In [1]: import numpy as np

In [2]: import numpy.linalg as la

In [3]: np.set_printoptions(precision=2, suppress=True, linewidth=160)

In [4]: mat = np.load("out15.npy")

In [5]: mat
Out[5]: 
array([[0.03, 0.08, 0.08, 0.1 , 0.04, 0.07],
       [0.08, 0.21, 0.21, 0.27, 0.11, 0.17],
       [0.08, 0.21, 0.21, 0.27, 0.11, 0.17],
       [0.1 , 0.27, 0.27, 0.35, 0.14, 0.23],
       [0.04, 0.11, 0.11, 0.14, 0.06, 0.09],
       [0.07, 0.17, 0.17, 0.23, 0.09, 0.15]])

In [6]: # symmetric, so the eigenvalues are real

In [7]: np.abs(np.diag(la.qr(mat)[1])) > 1e-9
Out[7]: array([ True, False, False, False, False, False])

In [8]: np.round(np.trace(la.pinv(mat) @ mat), 2)
Out[8]: np.float64(1.0)

In [9]: np.allclose(mat[:-1].T @ la.lstsq(mat[:-1].T, mat[-1])[0], mat[-1])
Out[9]: True

In [10]: la.lstsq(mat[:-1].T, mat[-1])[2]
Out[10]: np.int32(1)

In [11]: mat @ la.pinv(mat) @ mat
Out[11]: 
array([[0.03, 0.08, 0.08, 0.1 , 0.04, 0.07],
       [0.08, 0.21, 0.21, 0.27, 0.11, 0.17],
       [0.08, 0.21, 0.21, 0.27, 0.11, 0.17],
       [0.1 , 0.27, 0.27, 0.35, 0.14, 0.23],
       [0.04, 0.11, 0.11, 0.14, 0.06, 0.09],
       [0.07, 0.17, 0.17, 0.23, 0.09, 0.15]])

In [12]: feats = np.loadtxt("a.csv", delimiter=",")

In [13]: feats
Out[13]: 
array([[ 0.89,  0.15,  0.22,  0.03,  0.16],
       [ 0.15,  0.8 , -0.29, -0.05, -0.22],
       [ 0.22, -0.29,  0.57, -0.07, -0.33],
       [ 0.03, -0.05, -0.07,  0.99, -0.05],
       [ 0.16, -0.22, -0.33, -0.05,  0.75]])

In [14]: # rank 4

In [15]: rng = np.random.default_rng(784685)

In [16]: z = rng.permutation(5)

In [17]: z
Out[17]: array([1, 3, 2, 0, 4])

In [18]: A2 = feats[z][:, z]

In [19]: np.diag(A2)
Out[19]: array([0.8 , 0.99, 0.57, 0.89, 0.75])
